% ipython --no-banner

In [1]: import numpy as np

In [2]: from numpy import linalg as LA

In [3]: np.set_printoptions(precision=2, suppress=True, linewidth=120, sign=" ")

In [4]: rnd = lambda a: np.round(a, 2) + 0

In [5]: feats = np.load("out12.npy")

In [6]: feats
Out[6]: 
array([[-0.1, -1. , -0.5, -2.2,  0.4],
       [-1. , -1.2, -1.3,  0.8, -0.4],
       [-3.2, -1.1, -0.8,  0.6, -0.9]])

In [7]: A2 = np.array([[1, -1], [1, -2], [2, 2], [2, 0], [-1, -2]])

In [8]: rnd(A2.T @ feats.T)
Out[8]: 
array([[-6.9, -2.8, -3.8],
       [ 0.3,  1.6,  5.6]])

In [9]: rnd(feats @ A2)
Out[9]: 
array([[-6.9,  0.3],
       [-2.8,  1.6],
       [-3.8,  5.6]])

In [10]: rnd(np.einsum("ik,kj->ij", feats, A2))
Out[10]: 
array([[-6.9,  0.3],
       [-2.8,  1.6],
       [-3.8,  5.6]])

In [11]: print(LA.matrix_rank(np.vstack([feats, A2.T])))
5

In [12]: print(rnd(np.einsum("ik,kj->ji", feats, A2)))
[[-6.9 -2.8 -3.8]
 [ 0.3  1.6  5.6]]

In [13]: left, sv, Vh = LA.svd(feats, full_matrices=False)

In [14]: rnd(left.T @ left)
Out[14]: 
array([[ 1.,  0.,  0.],
       [ 0.,  1.,  0.],
       [ 0.,  0.,  1.]])

In [15]: (sv > 1e-8).sum()
Out[15]: np.int64(3)

In [16]: rnd(left.T @ feats @ Vh.T)
Out[16]: 
array([[ 4.09,  0.  ,  0.  ],
       [ 0.  ,  2.5 ,  0.  ],
       [ 0.  ,  0.  ,  1.21]])

In [17]: rnd(np.abs(Vh[0]))
Out[17]: array([ 0.8 ,  0.38,  0.32,  0.22,  0.24])

In [18]: np.allclose(left * sv @ Vh, feats)
Out[18]: True

In [19]: print(left.shape, sv.shape, Vh.shape)
(3, 3) (3,) (3, 5)

In [20]: print(rnd(Vh @ Vh.T))
[[ 1.  0.  0.]
 [ 0.  1.  0.]
 [ 0.  0.  1.]]

In [21]: rnd(sv / sv[0])
Out[21]: array([ 1.  ,  0.61,  0.3 ])

In [22]: np.abs(left[:, 0]).round(6).argmax()
Out[22]: np.int64(2)

In [23]: rng = np.random.default_rng(67)

In [24]: A2 = feats + rng.integers(-2, 3, (3, 2)) @ rng.integers(-2, 3, (2, 5))

In [25]: A2
Out[25]: 
array([[ 0.9, -2. ,  0.5, -2.2,  1.4],
       [-1. , -5.2,  0.7,  4.8,  1.6],
       [-3.2, -1.1, -0.8,  0.6, -0.9]])

In [26]: rnd(A2 - feats)
Out[26]: 
array([[ 1., -1.,  1.,  0.,  1.],
       [ 0., -4.,  2.,  4.,  2.],
       [ 0.,  0.,  0.,  0.,  0.]])

In [27]: LA.matrix_rank(A2 - feats, tol=1e-8)
Out[27]: np.int64(2)
